>>> import numpy as np
>>> from numpy import linalg as LA
>>> np.set_printoptions(precision=2, suppress=True, linewidth=160)
>>> arr = np.array([[4, -1, 1, 2],
...     [-5, 5, 1, -3],
...     [3, 4, 1, -3],
...     [-1, 4, -5, 2],
...     [5, 0, -1, 4],
...     [-2, 3, 5, 0],
...     [2, 4, -5, 4],
...     [3, 4, 1, -3]])
>>> arr
array([[ 4, -1,  1,  2],
       [-5,  5,  1, -3],
       [ 3,  4,  1, -3],
       [-1,  4, -5,  2],
       [ 5,  0, -1,  4],
       [-2,  3,  5,  0],
       [ 2,  4, -5,  4],
       [ 3,  4,  1, -3]])
>>> x0 = np.array([6, 0, 5, 0])
>>> rhs = arr @ x0
>>> np.round(LA.solve(arr.T @ arr, arr.T @ rhs), 2) + 0
array([6., 0., 5., 0.])
>>> np.round(LA.pinv(arr) @ arr, 2) + 0
array([[1., 0., 0., 0.],
       [0., 1., 0., 0.],
       [0., 0., 1., 0.],
       [0., 0., 0., 1.]])
>>> np.round(LA.lstsq(arr, rhs)[0], 2) + 0
array([6., 0., 5., 0.])
>>> try:
...     LA.solve(arr, rhs)
... except LA.LinAlgError as e:
...     print(e)
... 
Last 2 dimensions of the array must be square
>>> rng = np.random.default_rng(62)
>>> rhs = rhs + 0.02 * rng.normal(size=8)
>>> rhs
array([ 28.98, -25.03,  22.99, -31.01,  24.98,  12.99, -13.  ,  22.96])
>>> coef, *_ = LA.lstsq(arr, rhs)
>>> round(float(LA.norm(rhs - arr @ coef)), 2)
0.04
>>> coef.round()
array([ 6., -0.,  5.,  0.])
>>> coef.round(2) + 0
array([6., 0., 5., 0.])
>>> hat = arr @ LA.solve(arr.T @ arr, arr.T)
>>> np.trace(hat)
np.float64(4.0)
>>> np.round(hat @ arr[:, 1], 2) + 0
array([-1.,  5.,  4.,  4.,  0.,  3.,  4.,  4.])
>>> np.diag(hat)
array([0.26, 0.5 , 0.49, 0.46, 0.42, 0.85, 0.54, 0.49])
>>> A = np.load("run18.npy")
>>> A
array([[ -3.74,  -9.49,   4.41,  -3.56],
       [ -5.34,  -8.11,   8.37,  -3.53],
       [  3.37,  -9.48,   3.44,  -4.34],
       [  4.08, -12.09,   2.82,  -3.39],
       [ -4.52,  -8.13,   8.09,  -3.01],
       [  1.66, -10.78,   1.73,  -4.68],
       [ -4.97,  -9.02,   7.29,  -3.94],
       [ -4.71,  -8.12,   4.88,  -1.27],
       [ -4.35,  -9.95,   6.45,  -2.56],
       [  2.78,  -9.14,   0.24,  -2.38],
       [  2.78, -11.41,   2.92,  -2.87],
       [  3.09, -10.69,   3.  ,  -4.13],
       [  4.08, -10.62,   3.11,  -1.45],
       [ -4.48, -10.58,   9.6 ,  -1.52],
       [ -3.35,  -9.19,   7.1 ,  -3.31],
       [  1.84, -10.38,   3.63,  -2.79],
       [ -3.57,  -9.49,   6.6 ,  -3.61],
       [  1.55, -11.52,   3.76,  -3.41],
       [  3.27, -10.29,   3.77,  -2.41],
       [  2.31, -10.66,   3.1 ,  -3.12],
       [  2.25, -10.64,   4.52,  -3.65],
       [  3.56, -11.24,   2.68,  -5.46],
       [  3.74,  -9.53,   2.  ,  -2.43],
       [ -5.67, -10.2 ,   9.26,  -1.94]])
>>> def softmax(z):
...     e = np.exp(z - z.max(axis=-1, keepdims=True))
...     return e / e.sum(axis=-1, keepdims=True)
... 
>>> softmax(A).sum(axis=1)
array([1., 1., 1., 1., 1., 1., 1., 1., 1., 1., 1., 1., 1., 1., 1., 1., 1., 1., 1., 1., 1., 1., 1., 1.])
>>> np.round(softmax(A[11]), 2) + 0
array([0.52, 0.  , 0.48, 0.  ])
>>> scores = A @ A.T / np.sqrt(4)
>>> softmax(scores).round(6).argmax(axis=1)
array([23, 23,  3,  3, 23,  3, 23, 23, 23,  3,  3,  3,  3, 13, 13,  3, 13,  3,  3,  3,  3,  3,  3, 23])
>>> softmax(scores)[11] @ A
array([  3.96, -11.9 ,   2.79,  -3.84])
